In [1]: import numpy as np

In [2]: np.set_printoptions(suppress=True, linewidth=140)

In [3]: rd = lambda a: np.round(a, 2) + 0

In [4]: feats = np.load("a.npy")

In [5]: print(rd(feats))
[[ 1.    0.    0.    0.    0.  ]
 [ 0.    0.81  0.   -0.59  0.  ]
 [ 0.    0.    1.    0.    0.  ]
 [ 0.    0.59  0.    0.81  0.  ]
 [ 0.    0.    0.    0.    1.  ]]

In [6]: # keeps lengths

In [7]: print(rd(np.linalg.matrix_power(feats, 3)))
[[ 1.    0.    0.    0.    0.  ]
 [ 0.   -0.31  0.   -0.95  0.  ]
 [ 0.    0.    1.    0.    0.  ]
 [ 0.    0.95  0.   -0.31  0.  ]
 [ 0.    0.    0.    0.    1.  ]]

In [8]: print(rd(np.trace(feats)))
4.62

In [9]: feats.inv()
AttributeError: 'numpy.ndarray' object has no attribute 'inv'


In [10]: K = np.load("mat.npy")

In [11]: print(K)
[[ 0.33 -0.72 -0.53 -1.12  0.51  0.5 ]
 [-0.72 -1.19  0.05  0.56 -0.25  0.3 ]
 [-0.53  0.05 -1.55  0.79 -0.13 -0.26]
 [-1.12  0.56  0.79 -0.26 -0.46 -0.21]
 [ 0.51 -0.25 -0.13 -0.46 -0.81  0.2 ]
 [ 0.5   0.3  -0.26 -0.21  0.2  -1.51]]

In [12]: C2 = K.T @ K

In [13]: print(rd(np.linalg.svd(K, compute_uv=False) ** 2))
[4.02 4.01 3.97 1.01 1.   0.99]

In [14]: print(rd(np.diag(C2)))
[2.67 2.4  3.39 2.52 1.25 2.77]

In [15]: print(np.linalg.matrix_rank(C2))
6

In [16]: m1 = np.load("data.npy")

In [17]: print(m1)
[[ 2.4  2.2 -0.4  1.1 -0.1]
 [ 3.9  0.7 -1.1 -0.5 -1.4]
 [ 1.2  0.2  0.  -1.5  0. ]]

In [18]: print(rd(np.diff(m1, axis=0)))
[[ 1.5 -1.5 -0.7 -1.6 -1.3]
 [-2.7 -0.5  1.1 -1.   1.4]]

In [19]: print(np.unravel_index(np.abs(m1).argmax(), m1.shape))
(np.int64(1), np.int64(0))

In [20]: print(np.linalg.matrix_rank(m1))
3

In [21]: m1[3]
IndexError: index 3 is out of bounds for axis 0 with size 3


In [22]: print(np.count_nonzero(m1))
13

In [23]: C2 = m1.T @ m1

In [24]: print(np.trace(C2), (m1 ** 2).sum())
34.83 34.83

In [25]: print(np.allclose(C2, C2.T))
True

In [26]: print(rd(np.linalg.eigvalsh(C2)[::-1]))
[28.28  5.3   1.25  0.    0.  ]

In [27]: print(rd(np.diag(C2)))
[22.41  5.37  1.37  3.71  1.97]

In [28]: Y = np.array([[-5, -5], [3, 3], [5, -5], [5, 5], [-3, -2]])

In [29]: print(rd(np.einsum("ik,kj->ij", m1, Y)))
[[ -1.6   2.3]
 [-21.2 -11.6]
 [-12.9 -12.9]]

In [30]: print(rd(m1 @ Y))
[[ -1.6   2.3]
 [-21.2 -11.6]
 [-12.9 -12.9]]

In [31]: rng = np.random.default_rng(6991)

In [32]: Y = m1 + rng.integers(-2, 3, (3, 1)) @ rng.integers(-2, 3, (1, 5))

In [33]: print(rd(Y))
[[ 0.4  1.2 -2.4  1.1 -2.1]
 [ 1.9 -0.3 -3.1 -0.5 -3.4]
 [ 1.2  0.2  0.  -1.5  0. ]]

In [34]: print(np.abs(Y - m1).sum(axis=1))
[7. 7. 0.]

In [35]: print(rd(np.linalg.svd(Y - m1, compute_uv=False)))
[5.1 0.  0. ]

In [36]: print(np.linalg.matrix_rank(Y - m1, tol=1e-8))
1

In [37]: A = 4 * np.eye(3) + np.eye(3, k=1)

In [38]: print(A)
[[4. 1. 0.]
 [0. 4. 1.]
 [0. 0. 4.]]

In [39]: # triangular: eigenvalues sit on the diagonal

In [40]: ev, V = np.linalg.eig(A)

In [41]: print(ev)
[4. 4. 4.]

In [42]: print(rd(np.sort(np.linalg.eigvals(np.linalg.inv(A)))))
[0.25 0.25 0.25]

In [43]: print(rd(np.sort(np.linalg.eigvals(A))))
[4. 4. 4.]

In [44]: print(np.linalg.matrix_rank(A - A[0, 0] * np.eye(3)))
2

In [45]: print(np.prod(np.diag(A)), rd(np.linalg.det(A)))
64.0 64.0

In [46]: print([int(np.linalg.matrix_rank(np.linalg.matrix_power(A, p))) for p in range(1, 4)])
[3, 3, 3]

In [47]: Q = A.astype(float).copy()

In [48]: for j in range(3):
    ...:     Q[:, j] -= Q[:, :j] @ (Q[:, :j].T @ Q[:, j])
    ...:     Q[:, j] /= np.linalg.norm(Q[:, j])
    ...: 

In [49]: print(Q)
[[1. 0. 0.]
 [0. 1. 0.]
 [0. 0. 1.]]

In [50]: print(Q.T @ A)
[[4. 1. 0.]
 [0. 4. 1.]
 [0. 0. 4.]]

In [51]: X = np.loadtxt("x.csv", delimiter=",")

In [52]: print(rd(X))
[[-0.16  0.45  2.81  1.66  2.26]
 [-0.16 -3.15  1.24  1.15 -1.78]
 [-3.31  1.28  1.02 -0.36 -1.49]
 [-2.21 -1.85 -1.57 -0.15  2.28]
 [-0.32  0.89 -1.74  3.43 -0.56]]

In [53]: C2 = X.T @ X

In [54]: print(rd(np.linalg.svd(X, compute_uv=False) ** 2))
[16. 16. 16. 16. 16.]

In [55]: print(np.trace(C2), rd((X ** 2).sum()))
80.0 80.0

In [56]: vec = np.array([-3, -4, -2, -2, -7])

In [57]: print(rd(X @ vec))
[-26.08  20.76  13.94   1.51  -2.09]

In [58]: print(rd(X @ (2 * vec)))
[-52.16  41.52  27.87   3.02  -4.18]

In [59]: print(rd(X @ np.eye(5)[0]))
[-0.16 -0.16 -3.31 -2.21 -0.32]

In [60]: print(rd(X[:, 3] @ X[:, 4]))
0.0

In [61]: print(rd(np.linalg.pinv(X)))
[[-0.01 -0.01 -0.21 -0.14 -0.02]
 [ 0.03 -0.2   0.08 -0.12  0.06]
 [ 0.18  0.08  0.06 -0.1  -0.11]
 [ 0.1   0.07 -0.02 -0.01  0.21]
 [ 0.14 -0.11 -0.09  0.14 -0.03]]

In [62]: Y = np.array([[2, 2, 1], [0, 1, 0], [1, 0, 0], [1, 0, 1], [0, 0, 0]])

In [63]: print(rd(np.einsum("ij,ij->i", X, X)))
[16. 16. 16. 16. 16.]

In [64]: print(rd(X.sum(axis=0)))
[-6.15 -2.39  1.76  5.73  0.71]

In [65]: print(np.unravel_index(np.abs(X).argmax(), X.shape))
(np.int64(4), np.int64(3))

In [66]: X[:, 5]
IndexError: index 5 is out of bounds for axis 1 with size 5


In [67]: print(X.shape)
(5, 5)

In [68]: print(np.count_nonzero(X))
25

In [69]: print(rd(np.abs(X).max()))
3.43

In [70]: Y = np.array([[2], [4], [3], [1], [5]])

In [71]: W2 = np.array([[2, 1, 3, 3]])

In [72]: W0 = Y @ W2

In [73]: print(W0)
[[ 4  2  6  6]
 [ 8  4 12 12]
 [ 6  3  9  9]
 [ 2  1  3  3]
 [10  5 15 15]]

In [74]: print(np.linalg.matrix_rank(W0, rtol=0.1))
1

In [75]: print([round(float(x), 2) for x in np.linalg.svd(W0, compute_uv=False)[:3]])
[35.57, 0.0, 0.0]

In [76]: print(rd(np.linalg.norm(W0, 2) / np.linalg.norm(W0)))
1.0

In [77]: print(np.argsort(-np.linalg.norm(W0, axis=0).round(6), kind="stable")[:3])
[2 3 0]

In [78]: f, r1 = W0[1], W0[4]

In [79]: print(f @ r1)
460

In [80]: pr = (f @ r1) / (f @ f) * f

In [81]: print(np.linalg.matrix_rank(np.outer(f, r1)))
1

In [82]: print(pr)
[10.  5. 15. 15.]

In [83]: def softmax(z):
    ...:     e = np.exp(z - z.max(axis=-1, keepdims=True))
    ...:     return e / e.sum(axis=-1, keepdims=True)
    ...: 

In [84]: print(softmax(W0).sum(axis=1))
[1. 1. 1. 1. 1.]

In [85]: scores = W0 @ W0.T / np.sqrt(4)

In [86]: print(rd(softmax(scores)[2] @ W0))
[10.  5. 15. 15.]

In [87]: print(softmax(scores).round(6).argmax(axis=1))
[4 4 4 4 4]

In [88]: left, sig, VT = np.linalg.svd(W0)

In [89]: V = VT[:(sig > 1e-8).sum()]

In [90]: vec = W0[1] + 2 * W0[4] + rng.integers(2) * np.eye(4)[0]

In [91]: print(vec)
[28. 14. 42. 42.]

In [92]: print(np.allclose(V.T @ V @ vec, vec))
True

In [93]: print(rd(np.linalg.norm(vec - V.T @ V @ vec)))
0.0

In [94]: Y = np.array([[1, 5], [5, 2]])

In [95]: W2 = np.kron(Y, W0)

In [96]: print(W2.shape)
(10, 8)

In [97]: print(W2)
[[ 4  2  6  6 20 10 30 30]
 [ 8  4 12 12 40 20 60 60]
 [ 6  3  9  9 30 15 45 45]
 [ 2  1  3  3 10  5 15 15]
 [10  5 15 15 50 25 75 75]
 [20 10 30 30  8  4 12 12]
 [40 20 60 60 16  8 24 24]
 [30 15 45 45 12  6 18 18]
 [10  5 15 15  4  2  6  6]
 [50 25 75 75 20 10 30 30]]

In [98]: data = np.load("sample8.npy")

In [99]: print(data)
[[3 2 3 2]
 [1 2 1 2]
 [3 2 3 2]
 [1 2 1 2]]

In [100]: ang = np.radians(60)

In [101]: r_ = np.eye(3)

In [102]: r_[2, 2] = r_[0, 0] = np.cos(ang)

In [103]: r_[2, 0], r_[0, 2] = -np.sin(ang), np.sin(ang)

In [104]: print(rd(r_))
[[ 0.5   0.    0.87]
 [ 0.    1.    0.  ]
 [-0.87  0.    0.5 ]]

In [105]: Y = A @ r_.T

In [106]: print(rd(np.linalg.svd(A, compute_uv=False)), rd(np.linalg.svd(Y, compute_uv=False)))
[4.74 4.06 3.33] [4.74 4.06 3.33]

In [107]: print(rd(Y))
[[ 2.    1.   -3.46]
 [ 0.87  4.    0.5 ]
 [ 3.46  0.    2.  ]]

In [108]: print(rd(np.linalg.det(r_)), np.trace(r_))
1.0 2.0

In [109]: left, sig, VT = np.linalg.svd(data)

In [110]: V = VT[:(sig > 1e-8).sum()]

In [111]: vec = data[3] + -3 * data[1] + rng.integers(2) * np.eye(4)[2]

In [112]: print(vec)
[-2. -4. -2. -4.]

In [113]: print(rd(np.linalg.norm(vec - V.T @ V @ vec)))
0.0

In [114]: print(np.linalg.matrix_rank(np.vstack([data, vec])))
2

In [115]: print(rd(np.diag(V.T @ V)))
[0.5 0.5 0.5 0.5]

In [116]: print(np.allclose(V.T @ V @ vec, vec))
True

In [117]: hat = np.triu(np.array([[0, -1, -1, 0], [0, 1, 2, -1], [0, 1, 1, -1], [-2, 0, -2, 1]]), 1) + np.eye(4)

In [118]: Y = hat @ data @ np.linalg.inv(hat)

In [119]: print(np.linalg.matrix_rank(Y))
2

In [120]: print(rd(np.linalg.det(Y)))
0.0

In [121]: print(hat @ data - data @ hat)
[[-4. -1. -5.  1.]
 [ 5.  3.  2.  5.]
 [-1.  1. -2.  3.]
 [ 0.  1. -3.  3.]]

In [122]: print(np.trace(Y), np.trace(data))
10.0 10

In [123]: Y = np.array([[0, 1], [0, 0]])

In [124]: M = np.kron(np.eye(2, dtype=int), Y)

In [125]: print(M)
[[0 1 0 0]
 [0 0 0 0]
 [0 0 0 1]
 [0 0 0 0]]

In [126]: left, sig, VT = np.linalg.svd(M)

In [127]: V = VT[:(sig > 1e-8).sum()]

In [128]: vec = M[0] + -3 * M[2] + rng.integers(2) * np.eye(4)[0]

In [129]: print(vec)
[ 1.  1.  0. -3.]

In [130]: print(V.T @ V)
[[0. 0. 0. 0.]
 [0. 1. 0. 0.]
 [0. 0. 0. 0.]
 [0. 0. 0. 1.]]

In [131]: print(np.allclose(V.T @ V @ vec, vec))
False

In [132]: f, r1 = m1[0], m1[1]

In [133]: print(rd(f @ r1))
10.93

In [134]: print(rd(f @ f))
11.98

In [135]: pr = (f @ r1) / (f @ f) * f

In [136]: print(rd(pr))
[ 2.19  2.01 -0.36  1.   -0.09]

In [137]: print(rd(np.linalg.norm(f + r1) ** 2 + np.linalg.norm(f - r1) ** 2))
62.2
